% python3 -q
>>> import numpy as np
>>> np.set_printoptions(precision=1, suppress=True, linewidth=160)
>>> m1 = np.array([[8.9, 8.1, 11.0, 4.9, 1.5],
...     [9.5, 5.4, 6.2, 4.9, -0.3],
...     [9.0, 6.7, 8.2, 4.8, 0.6],
...     [17.0, 13.1, 19.9, 20.7, 9.5],
...     [4.5, 3.0, 1.7, -0.8, -4.3],
...     [5.6, 9.0, 10.2, 5.9, 1.6],
...     [7.6, 8.0, 5.3, 3.8, 1.8],
...     [6.9, 10.0, 6.5, 8.0, 3.8],
...     [12.5, 7.9, 10.2, 10.7, 3.1],
...     [7.2, 2.1, 0.5, 0.2, -4.1],
...     [2.9, 2.7, 1.5, -3.1, -5.3]])
>>> x = np.array([0, 9, 5, 5, 9])
>>> y = m1 @ x
>>> np.round(np.linalg.pinv(m1) @ m1, 1) + 0
array([[1., 0., 0., 0., 0.],
       [0., 1., 0., 0., 0.],
       [0., 0., 1., 0., 0.],
       [0., 0., 0., 1., 0.],
       [0., 0., 0., 0., 1.]])
>>> rng = np.random.default_rng(748311)
>>> y = y + 0.3 * rng.normal(size=11)
>>> y
array([166.2, 101.2, 131. , 406.3,  -7.2, 175.9, 133.4, 196.7, 204. , -14.2, -31.2])
>>> b, *_ = np.linalg.lstsq(m1, y)
>>> np.round(m1.T @ (y - m1 @ b), 1) + 0
array([0., 0., 0., 0., 0.])
>>> b.round(1) + 0
array([0., 9., 5., 5., 9.])
>>> Xs = m1 - m1.mean(axis=0)
>>> V = np.linalg.svd(Xs)[2][:1]
>>> B = Xs - Xs @ V.T @ V
>>> round(float(np.linalg.norm(B) / np.linalg.norm(Xs)), 1)
0.3
>>> np.linalg.norm(B, axis=1).round(6).argmax()
np.int64(7)
>>> np.cov(Xs @ V.T, rowvar=False)
array(107.6)
